$ python -q
>>> import numpy as np
>>> import numpy.linalg as la
>>> np.set_printoptions(precision=3, suppress=True, linewidth=120)
>>> K = np.array([[0.7, 0.6, 0.1],
...     [-0.3, 1.1, 0.1],
...     [-1.0, -0.1, 0.3],
...     [-0.5, 0.1, -0.3],
...     [-1.0, 0.3, -0.4],
...     [0.9, 0.5, -1.8],
...     [0.7, 0.7, -1.6],
...     [-0.1, -0.9, 0.7],
...     [-0.3, -1.1, -0.7],
...     [0.0, 1.1, -0.9],
...     [-0.5, 1.3, 0.4],
...     [0.2, -1.0, -1.2],
...     [2.3, 2.0, -0.3],
...     [-1.0, -0.8, -1.8],
...     [-1.0, 1.3, 1.0],
...     [-0.8, 0.4, 1.1],
...     [-1.5, 1.3, -1.9]])
>>> rng = np.random.default_rng(9890)
>>> K[:, 2] = -3 * K[:, 1] + 0.3 * rng.normal(size=17)
>>> print(K)
[[ 0.7    0.6   -1.843]
 [-0.3    1.1   -3.339]
 [-1.    -0.1    0.527]
 [-0.5    0.1   -0.439]
 [-1.     0.3   -0.933]
 [ 0.9    0.5   -1.898]
 [ 0.7    0.7   -1.585]
 [-0.1   -0.9    3.192]
 [-0.3   -1.1    3.447]
 [ 0.     1.1   -3.393]
 [-0.5    1.3   -3.953]
 [ 0.2   -1.     3.155]
 [ 2.3    2.    -6.024]
 [-1.    -0.8    1.874]
 [-1.     1.3   -3.865]
 [-0.8    0.4   -0.893]
 [-1.5    1.3   -4.026]]
>>> M2 = np.c_[K[:, :1] @ np.array([[0]]), np.array([2, 1, 0, 2, 1, 3, 2, 3, 3, 3, 1, 3, 1, 3, 2, 2, 2])]
>>> print(M2)
[[0. 2.]
 [0. 1.]
 [0. 0.]
 [0. 2.]
 [0. 1.]
 [0. 3.]
 [0. 2.]
 [0. 3.]
 [0. 3.]
 [0. 3.]
 [0. 1.]
 [0. 3.]
 [0. 1.]
 [0. 3.]
 [0. 2.]
 [0. 2.]
 [0. 2.]]
>>> print(la.norm(la.qr(K)[0].T @ M2, axis=0) ** 2 / ((M2 ** 2).sum(axis=0) + 1e-12))
[0.    0.071]
>>> print(la.matrix_rank(M2))
1
>>> theta = np.radians(36)
>>> r_ = np.eye(3)
>>> r_[0, 0] = r_[1, 1] = np.cos(theta)
>>> r_[0, 1], r_[1, 0] = -np.sin(theta), np.sin(theta)
>>> print(r_)
[[ 0.809 -0.588  0.   ]
 [ 0.588  0.809  0.   ]
 [ 0.     0.     1.   ]]
>>> M2 = K @ r_.T
>>> print(la.svd(K, compute_uv=False), la.svd(M2, compute_uv=False))
[13.023  3.796  0.337] [13.023  3.796  0.337]
>>> print(np.allclose(K @ K.T, M2 @ M2.T))
True
>>> print(round(float(la.det(r_)), 3), round(float(np.trace(r_)), 3))
1.0 2.618
>>> print(np.allclose(la.norm(K, axis=1), la.norm(M2, axis=1)))
True
>>> print(np.abs(M2 - K).max(axis=0))
[1.615 1.13  0.   ]
>>> f, r1 = K[5], K[0]
>>> print(np.round(f @ f, 3))
4.661
>>> print(round(float(f @ r1), 3))
4.428
>>> pr = (f @ r1) / (f @ f) * f
>>> print(np.round((r1 - pr) @ f, 3))
-0.0
>>> print(np.round(la.norm(f + r1) ** 2 + la.norm(f - r1) ** 2, 3))
17.817
>>> print(r1 - pr)
[-0.155  0.125 -0.041]
>>> z = K[:, 1] > np.median(K[:, 1])
>>> f = K[z].mean(axis=0) - K[~z].mean(axis=0)
>>> print(((K - K.mean(axis=0)) @ f > 0).astype(int))
[1 1 0 0 0 1 1 0 0 1 1 0 1 0 1 0 1]
>>> print(z.astype(int))
[1 1 0 0 0 0 1 0 0 1 1 0 1 0 1 0 1]
>>> print(round(float((((K - K.mean(axis=0)) @ f > 0) == z).mean()), 3))
0.941
>>> m1 = np.array([[2.0, 5.0, 0.0, 0.0],
...     [5.0, 1.0, 5.0, 0.0],
...     [0.0, 5.0, 0.0, 5.0],
...     [0.0, 0.0, 5.0, 1.0]])
>>> # symmetric
>>> w, vecs = la.eigh(m1)
>>> x = np.array([3, 3, 3, 3])
>>> print((np.sign(vecs[:, -1].round(6)) == np.sign(vecs[0, -1].round(6))).astype(int))
[1 1 1 1]
>>> print(x @ m1 @ x / (x @ x), round(float(w[0]), 3), round(float(w[-1]), 3))
8.5 -7.371 8.932
>>> Xc = K - K.mean(axis=1)
Traceback (most recent call last):
  File "<python-input-40>", line 1, in <module>
    Xc = K - K.mean(axis=1)
         ~~^~~~~~~~~~~~~~~~
ValueError: operands could not be broadcast together with shapes (17,3) (17,) 
>>> Xc = K - K.mean(axis=0)
>>> Uu, sv, vt = la.svd(Xc, full_matrices=False)
>>> print(np.abs(vt[-1]))
[0.012 0.951 0.309]
>>> print(sv)
[11.998  3.636  0.329]
>>> print((np.sign(Uu[:, 0]) == np.sign(Uu[0, 0])).astype(int))
[1 1 0 0 0 1 1 0 0 1 1 0 1 0 1 0 1]
>>> w, vecs = la.eig(m1)
>>> print(np.round(m1 @ vecs[:, 0] - w[0] * vecs[:, 0], 3) + 0)
[0. 0. 0. 0.]
>>> print(round(float(np.prod(w)), 3))
525.0
>>> print(np.sort(la.eigvals(m1.T)))
[-7.371 -1.857  4.295  8.932]
